$ python -q
>>> import numpy as np
>>> np.set_printoptions(precision=2, suppress=True, linewidth=160)
>>> E = np.loadtxt("w.csv", delimiter=",")
>>> E
array([[-2.,  1.,  1.,  1.],
       [ 1., -2.,  1.,  1.],
       [ 1.,  1., -2.,  1.],
       [ 1.,  1.,  1., -2.]])
>>> vals, evecs = np.linalg.eigh(E)
>>> np.linalg.eigvalsh(E + -2 * np.eye(4))
array([-5., -5., -5., -1.])
>>> print(np.linalg.svd(E, compute_uv=False))
[3. 3. 3. 1.]
>>> print(np.round(evecs.T @ E @ evecs, 2) + 0)
[[-3.  0.  0.  0.]
 [ 0. -3.  0.  0.]
 [ 0.  0. -3.  0.]
 [ 0.  0.  0.  1.]]
>>> evecs @ np.diag(vals) @ evecs.T
array([[-2.,  1.,  1.,  1.],
       [ 1., -2.,  1.,  1.],
       [ 1.,  1., -2.,  1.],
       [ 1.,  1.,  1., -2.]])
>>> arr = np.load("x.npy")
>>> print(arr)
[[ 3.11 -0.23 -1.28]
 [-0.08  1.66  0.43]
 [-3.37 -1.38  0.6 ]
 [-0.69  0.42  2.06]]
>>> rng = np.random.default_rng(19)
>>> B = arr + rng.integers(-2, 3, (4, 1)) @ rng.integers(-2, 3, (1, 3))
>>> print(B)
[[ 3.11 -0.23 -1.28]
 [-0.08  1.66  0.43]
 [-2.37 -0.38 -1.4 ]
 [-2.69 -1.58  6.06]]
>>> B - arr
array([[ 0.,  0.,  0.],
       [ 0.,  0.,  0.],
       [ 1.,  1., -2.],
       [-2., -2.,  4.]])
>>> vec = np.array([0, 6, 3])
>>> target = arr @ vec
>>> target
array([-5.22, 11.25, -6.48,  8.7 ])
>>> target = target + 0.05 * rng.normal(size=4)
>>> target
array([-5.19, 11.18, -6.45,  8.67])
>>> beta, *_ = np.linalg.lstsq(arr, target)
>>> beta
array([0.01, 5.96, 3.  ])
>>> print(np.allclose(E @ E.T, E.T @ E))
True
>>> E @ (-1.0) ** np.arange(4)
array([-3.,  3., -3.,  3.])
>>> np.sort(np.abs(np.fft.fft(E[0]))), np.sort(np.linalg.svd(E, compute_uv=False))
(array([1., 3., 3., 3.]), array([1., 3., 3., 3.]))
>>> feats = np.loadtxt("out9.csv", delimiter=",")
>>> feats
array([[-1., -5.,  3.,  1.],
       [-5., -1., -5.,  3.],
       [ 3., -5., -1., -5.],
       [ 1.,  3., -5., -1.]])
>>> vec = np.array([2, 6, 4, 1])
>>> target = feats @ vec
>>> beta, lr = np.zeros(4), 1 / np.linalg.norm(feats, 2) ** 2
>>> for i in range(10):
...     beta -= lr * feats.T @ (feats @ beta - target)
...     if i % 2 == 0: print(i, round(np.linalg.norm(feats @ beta - target), 2))
... 
0 25.71
2 6.92
4 1.87
6 0.51
8 0.14
>>> round(float(np.linalg.cond(feats)), 2)
15.76
>>> print(beta)
[2.01 5.99 3.99 1.01]
